$ python -q
>>> import numpy as np
>>> import numpy.linalg as la
>>> np.set_printoptions(precision=3, suppress=True, linewidth=120, sign=" ")
>>> F = np.load("case19.npy")
>>> F
array([[  0,  -5, -17,  12,  12,  -1, -10,  -8,   6,   4,  10,   5,  -4,  -8],
       [  5,   0,   0,  -4,  -5,  -3, -16,  12,   0,   9,   6,   1,   3,   9],
       [ 17,   0,   0, -16,  -1,  -4,  -9,  -3, -16,  -7,   1,  11,   6,   4],
       [-12,   4,  16,   0,   1,  -3,  10,   9,   4,   0,  -8,   8,   8,  17],
       [-12,   5,   1,  -1,   0,  -4,   3, -10, -13, -10,  10, -13,   0,   8],
       [  1,   3,   4,   3,   4,   0,  -9,  -1,  -8,   8,   1,  -5,   7,  12],
       [ 10,  16,   9, -10,  -3,   9,   0,  -6,   2, -10,  -5,   3,  10, -12],
       [  8, -12,   3,  -9,  10,   1,   6,   0,   4,  -8,  -3,  -6,   6, -14],
       [ -6,   0,  16,  -4,  13,   8,  -2,  -4,   0,  -4,  12,  -7, -17,  -7],
       [ -4,  -9,   7,   0,  10,  -8,  10,   8,   4,   0,  13,  -9,   3,   5],
       [-10,  -6,  -1,   8, -10,  -1,   5,   3, -12, -13,   0,   9,   4,   4],
       [ -5,  -1, -11,  -8,  13,   5,  -3,   6,   7,   9,  -9,   0,   6,  -3],
       [  4,  -3,  -6,  -8,   0,  -7, -10,  -6,  17,  -3,  -4,  -6,   0,   6],
       [  8,  -9,  -4, -17,  -8, -12,  12,  14,   7,  -5,  -4,   3,  -6,   0]])
>>> # skew-symmetric
>>> x0 = np.array([2, 0, -2, 0, -2, 1, 2, 2, 0, -1, 1, -1, 1, 1])
>>> rhs = F @ x0
>>> rhs
array([-38,  17,  15, -14,  -3, -17,   5,   6, -75,  16,  29, -18,  -8,  72])
>>> np.round(la.solve(F, rhs + F[:, 11]), 3) + 0
array([ 2.,  0., -2.,  0., -2.,  1.,  2.,  2.,  0., -1.,  1.,  0.,  1.,  1.])
>>> la.solve(F.T, F[1])
array([-0.,  1., -0.,  0., -0.,  0., -0., -0., -0.,  0.,  0., -0.,  0.,  0.])
>>> np.round(la.solve(F, -3 * rhs), 3) + 0
array([-6.,  0.,  6.,  0.,  6., -3., -6., -6.,  0.,  3., -3.,  3., -3., -3.])
>>> np.round(la.solve(F, F[:, 12]), 3) + 0
array([ 0.,  0.,  0.,  0.,  0.,  0.,  0.,  0.,  0.,  0.,  0.,  0.,  1.,  0.])
>>> out = np.array([[3, -1],
...     [5, -4],
...     [0, -2],
...     [-3, 1],
...     [0, 0],
...     [-3, 5],
...     [3, 3],
...     [3, -3],
...     [-2, -5],
...     [0, -2],
...     [1, -2],
...     [2, 1],
...     [-2, -5],
...     [-1, -3]])
>>> out.T @ F.T
array([[ -88,   17,  114,   17,  -15,  -40,   84,  -15,   -9,   -3,  -27,  -34,  -62,  144],
       [  46, -179,  -10, -135,   36,  -96,  -30,   56,   99,  -93,  108,  -35, -130,  -31]])
>>> np.einsum("ij->j", F)
array([  4, -17,  17, -54,  36, -20, -13,  14,   2, -30,  20,  -6,  26,  21])
>>> F @ out
array([[ -88,   46],
       [  17, -179],
       [ 114,  -10],
       [  17, -135],
       [ -15,   36],
       [ -40,  -96],
       [  84,  -30],
       [ -15,   56],
       [  -9,   99],
       [  -3,  -93],
       [ -27,  108],
       [ -34,  -35],
       [ -62, -130],
       [ 144,  -31]])
>>> np.einsum("ij,ij->i", F, F)
array([ 1024,   683,  1131,  1104,   898,   480,  1045,   792,  1108,   774,   762,   706,   696,  1133])
>>> la.matrix_rank(F @ out)
np.int64(2)
>>> T = F.reshape(14, 2, -1)
>>> T.shape
(14, 2, 7)
>>> T[:, 0]
array([[  0,  -5, -17,  12,  12,  -1, -10],
       [  5,   0,   0,  -4,  -5,  -3, -16],
       [ 17,   0,   0, -16,  -1,  -4,  -9],
       [-12,   4,  16,   0,   1,  -3,  10],
       [-12,   5,   1,  -1,   0,  -4,   3],
       [  1,   3,   4,   3,   4,   0,  -9],
       [ 10,  16,   9, -10,  -3,   9,   0],
       [  8, -12,   3,  -9,  10,   1,   6],
       [ -6,   0,  16,  -4,  13,   8,  -2],
       [ -4,  -9,   7,   0,  10,  -8,  10],
       [-10,  -6,  -1,   8, -10,  -1,   5],
       [ -5,  -1, -11,  -8,  13,   5,  -3],
       [  4,  -3,  -6,  -8,   0,  -7, -10],
       [  8,  -9,  -4, -17,  -8, -12,  12]])
>>> np.swapaxes(T, 1, 2)[2]
array([[ 17,  -3],
       [  0, -16],
       [  0,  -7],
       [-16,   1],
       [ -1,  11],
       [ -4,   6],
       [ -9,   4]])
>>> T.sum(axis=1)
array([[ -8,   1, -13,  22,  17,  -5, -18],
       [ 17,   0,   9,   2,  -4,   0,  -7],
       [ 14, -16,  -7, -15,  10,   2,  -5],
       [ -3,   8,  16,  -8,   9,   5,  27],
       [-22,  -8,  -9,   9, -13,  -4,  11],
       [  0,  -5,  12,   4,  -1,   7,   3],
       [  4,  18,  -1, -15,   0,  19, -12],
       [  8,  -8,  -5, -12,   4,   7,  -8],
       [-10,   0,  12,   8,   6,  -9,  -9],
       [  4,  -5,   7,  13,   1,  -5,  15],
       [ -7, -18, -14,   8,  -1,   3,   9],
       [  1,   6,  -2, -17,  13,  11,  -6],
       [ -2,  14,  -9, -12,  -6,  -7,  -4],
       [ 22,  -2,  -9, -21,  -5, -18,  12]])
>>> np.einsum("ihd,ihd->ih", T, T)
array([[ 703,  321],
       [ 331,  352],
       [ 643,  488],
       [ 526,  578],
       [ 196,  702],
       [ 132,  348],
       [ 627,  418],
       [ 435,  357],
       [ 545,  563],
       [ 410,  364],
       [ 327,  435],
       [ 414,  292],
       [ 274,  422],
       [ 802,  331]])
>>> E = np.load("run2.npy")
>>> E
array([[ 9, -1, -6, -7, -4,  2, -1,  1, -7,  3, -7, -6],
       [ 8, 16,  7, -5, -9,  0, -2,  7, -8, -5, -7,  2],
       [-3, -2,  8, -6,  1,  6, -2, -9, -4, -2,  9,  1],
       [ 7, -8,  0, -4,  6, -5,  3, -8,  7,  5, -1,  8],
       [-4,  4, -8, -8,  9, -4, -4, -6,  4, -2, -6, -9],
       [-7,  9, -2, -6,  2, -3, -9, -7, -6, -8, -7, -4],
       [ 0,  6, -5, -8, -4,  8,  4,  8,  1,  1,  8,  4],
       [ 7,  6,  2, -5, -4,  8, -2,  9,  0, -7,  9, -2],
       [ 5,  2, -1, -9,  1,  2, -1,  3,  9, -1, -6, -2],
       [-9,  4, -9,  0,  0, -3, -9,  8, -8, 22,  4,  7],
       [ 8,  0, -8, -2,  3, -2, -7, -5,  0, -6,  4,  2],
       [ 3, -8,  1, -6,  1,  4,  2, -4,  2,  0,  3, 17]])
>>> rng = np.random.default_rng(970)
>>> lab = rng.permutation(12)
>>> out = E[:, lab] * rng.choice([-1, 1], 12)
>>> out
array([[ 7,  3, -1, -6, -9, -2,  7, -1,  1,  6, -7, -4],
       [ 5, -5, -2,  2, -8,  0,  8, 16,  7, -7, -7, -9],
       [ 6, -2, -2,  1,  3, -6,  4, -2, -9, -8,  9,  1],
       [ 4,  5,  3,  8, -7,  5, -7, -8, -8,  0, -1,  6],
       [ 8, -2, -4, -9,  4,  4, -4,  4, -6,  8, -6,  9],
       [ 6, -8, -9, -4,  7,  3,  6,  9, -7,  2, -7,  2],
       [ 8,  1,  4,  4,  0, -8, -1,  6,  8,  5,  8, -4],
       [ 5, -7, -2, -2, -7, -8,  0,  6,  9, -2,  9, -4],
       [ 9, -1, -1, -2, -5, -2, -9,  2,  3,  1, -6,  1],
       [ 0, 22, -9,  7,  9,  3,  8,  4,  8,  9,  4,  0],
       [ 2, -6, -7,  2, -8,  2,  0,  0, -5,  8,  4,  3],
       [ 6,  0,  2, 17, -3, -4, -2, -8, -4, -1,  3,  1]])
>>> left, _, Vh = la.svd(E.T @ out)
>>> np.round(la.lstsq(E, out)[0], 3) + 0
array([[ 0.,  0.,  0.,  0., -1.,  0.,  0.,  0.,  0.,  0.,  0.,  0.],
       [ 0.,  0.,  0.,  0.,  0.,  0.,  0.,  1.,  0.,  0.,  0.,  0.],
       [ 0.,  0.,  0.,  0.,  0.,  0.,  0.,  0.,  0., -1.,  0.,  0.],
       [-1.,  0.,  0.,  0.,  0.,  0.,  0.,  0.,  0.,  0.,  0.,  0.],
       [ 0.,  0.,  0.,  0.,  0.,  0.,  0.,  0.,  0.,  0.,  0.,  1.],
       [ 0.,  0.,  0.,  0.,  0., -1.,  0.,  0.,  0.,  0.,  0.,  0.],
       [ 0.,  0.,  1.,  0.,  0.,  0.,  0.,  0.,  0.,  0.,  0.,  0.],
       [ 0.,  0.,  0.,  0.,  0.,  0.,  0.,  0.,  1.,  0.,  0.,  0.],
       [ 0.,  0.,  0.,  0.,  0.,  0., -1.,  0.,  0.,  0.,  0.,  0.],
       [ 0.,  1.,  0.,  0.,  0.,  0.,  0.,  0.,  0.,  0.,  0.,  0.],
       [ 0.,  0.,  0.,  0.,  0.,  0.,  0.,  0.,  0.,  0.,  1.,  0.],
       [ 0.,  0.,  0.,  1.,  0.,  0.,  0.,  0.,  0.,  0.,  0.,  0.]])
>>> Q, Rm = la.qr(E)
>>> np.round(Q @ Rm, 3) + 0
array([[ 9., -1., -6., -7., -4.,  2., -1.,  1., -7.,  3., -7., -6.],
       [ 8., 16.,  7., -5., -9.,  0., -2.,  7., -8., -5., -7.,  2.],
       [-3., -2.,  8., -6.,  1.,  6., -2., -9., -4., -2.,  9.,  1.],
       [ 7., -8.,  0., -4.,  6., -5.,  3., -8.,  7.,  5., -1.,  8.],
       [-4.,  4., -8., -8.,  9., -4., -4., -6.,  4., -2., -6., -9.],
       [-7.,  9., -2., -6.,  2., -3., -9., -7., -6., -8., -7., -4.],
       [ 0.,  6., -5., -8., -4.,  8.,  4.,  8.,  1.,  1.,  8.,  4.],
       [ 7.,  6.,  2., -5., -4.,  8., -2.,  9.,  0., -7.,  9., -2.],
       [ 5.,  2., -1., -9.,  1.,  2., -1.,  3.,  9., -1., -6., -2.],
       [-9.,  4., -9.,  0.,  0., -3., -9.,  8., -8., 22.,  4.,  7.],
       [ 8.,  0., -8., -2.,  3., -2., -7., -5.,  0., -6.,  4.,  2.],
       [ 3., -8.,  1., -6.,  1.,  4.,  2., -4.,  2.,  0.,  3., 17.]])
>>> np.trace(Q @ Q.T)
np.float64(12.0)
